$ python3 -q
>>> import numpy as np
>>> import numpy.linalg as la
>>> np.set_printoptions(suppress=True, linewidth=160)
>>> tidy = lambda a: np.round(a, 2) + 0
>>> W0 = np.load("w.npy")
>>> W0
array([[ 0.92,  5.39,  5.15,  2.7 ,  5.81,  3.95,  8.65,  3.72,  2.22,  2.19],
       [ 1.22,  5.72,  4.53,  3.32,  5.82,  4.19,  7.95,  4.41,  1.94,  2.28],
       [ 0.61,  5.07,  5.13,  2.7 ,  5.79,  3.8 ,  8.27,  4.24,  2.02,  2.23],
       [ 1.33,  4.86,  5.26,  3.21,  5.84,  3.67,  7.99,  3.88,  1.81,  2.  ],
       [ 1.26,  5.25,  4.86,  3.18,  5.53,  4.43,  7.47,  3.98,  1.93,  1.64],
       [ 0.86,  4.9 ,  5.12,  2.96,  5.73,  4.14,  8.56,  4.29,  2.16,  1.83],
       [ 0.89,  5.37,  4.94,  3.14,  6.41,  3.63,  8.44,  4.08,  2.22,  2.39],
       [ 1.55,  5.12,  5.14,  3.11,  5.76,  4.06,  7.73,  4.55,  2.1 ,  2.29],
       [ 0.87,  4.69,  4.93,  2.72,  5.72,  3.73,  8.13,  4.18,  2.11,  1.92],
       [ 0.99,  4.6 ,  5.58,  3.33,  6.26,  3.9 ,  7.81,  4.04,  1.79,  2.26],
       [ 1.34,  4.44,  4.85,  2.46,  5.68,  3.83,  7.9 ,  3.58,  2.  ,  2.23],
       [ 1.11,  4.98,  4.54,  2.89,  5.98,  4.45,  7.62,  4.13,  2.07,  1.81],
       [ 0.93,  4.94,  4.67,  3.68,  5.63,  3.78,  7.76,  4.35,  2.32,  2.17],
       [ 0.59,  4.99,  5.08,  3.22,  5.79,  3.88,  8.45,  4.46,  2.23,  2.25],
       [ 1.41,  4.89,  4.6 ,  2.57,  5.69,  4.09,  8.32,  3.95,  1.58,  1.93],
       [ 0.93,  5.07,  4.92,  3.33,  6.44,  3.99,  8.45,  3.77,  1.88,  2.05],
       [ 1.12,  4.73,  5.24,  3.55,  5.92,  3.72,  7.84,  3.88,  2.21,  1.84],
       [ 0.61,  5.08,  4.71,  2.79,  5.97,  4.06,  7.87,  3.76,  1.76,  2.24],
       [ 1.26,  5.38,  4.65,  3.3 ,  6.18,  4.21,  8.2 ,  3.94,  2.27,  2.67],
       [ 1.28,  5.79,  5.03,  3.  ,  6.03,  3.85,  8.01,  3.94,  1.5 ,  2.2 ],
       [ 0.36,  5.9 ,  3.08,  6.91,  1.8 ,  4.31,  5.95,  2.24,  0.95,  6.91],
       [ 0.54,  5.66,  3.19,  7.11,  2.33,  5.32,  6.13,  1.66,  0.61,  7.12],
       [-0.33,  6.  ,  3.24,  6.96,  2.08,  4.76,  5.95,  1.35,  0.89,  6.79],
       [ 0.13,  6.25,  2.94,  7.24,  2.02,  4.28,  5.7 ,  1.9 ,  1.36,  7.36],
       [-0.14,  6.27,  3.1 ,  6.78,  1.84,  5.49,  6.04,  1.4 ,  0.62,  7.02],
       [ 0.21,  5.84,  3.51,  7.45,  2.25,  4.55,  6.  ,  2.17,  1.68,  7.14],
       [-0.14,  6.55,  3.36,  6.56,  2.02,  5.42,  6.28,  1.73,  1.  ,  7.17],
       [-0.28,  6.46,  3.2 ,  7.46,  2.77,  4.98,  6.19,  2.25,  0.8 ,  7.3 ],
       [ 0.33,  6.23,  2.85,  7.02,  2.03,  5.02,  6.01,  1.55,  1.01,  7.51],
       [-0.29,  5.86,  2.46,  7.19,  2.32,  5.25,  6.3 ,  1.84,  0.77,  6.85],
       [-0.39,  5.69,  2.72,  6.99,  2.04,  5.05,  5.87,  2.05,  0.64,  7.27],
       [ 0.21,  5.94,  3.15,  6.9 ,  2.1 ,  5.03,  5.97,  1.66,  0.66,  7.18],
       [-0.42,  6.09,  3.24,  7.45,  1.61,  4.78,  6.16,  1.97,  0.87,  6.93],
       [ 0.42,  6.42,  3.35,  7.12,  1.87,  4.74,  5.99,  1.96,  0.63,  7.26],
       [-0.05,  5.95,  3.58,  6.46,  1.81,  4.62,  6.72,  2.23,  1.1 ,  7.28],
       [-0.17,  6.3 ,  3.21,  6.92,  2.06,  4.73,  6.14,  2.1 ,  1.21,  6.67],
       [-0.11,  5.96,  2.76,  7.27,  1.9 ,  5.17,  5.78,  2.21,  1.  ,  6.99],
       [ 0.32,  6.1 ,  3.11,  7.08,  1.88,  5.17,  6.06,  1.67,  0.9 ,  7.54],
       [-0.37,  5.93,  3.45,  6.76,  2.01,  4.93,  6.7 ,  1.91,  1.35,  7.03],
       [ 0.16,  6.14,  3.52,  7.03,  2.23,  4.83,  5.19,  2.35,  0.37,  6.64]])
>>> A2 = W0 / la.norm(W0, axis=1, keepdims=True)
>>> cov = A2 @ A2.T
>>> (cov - 2 * np.eye(40)).round(6).argmax(axis=1)
array([ 2, 18,  8, 16, 11,  8, 15,  3,  5,  3,  8,  4, 13,  2, 10,  6,  3, 15,  6,  1, 33, 31, 31, 20, 26, 23, 24, 35, 37, 30, 36, 37, 22, 20, 38, 38, 30, 28,
       34, 33])
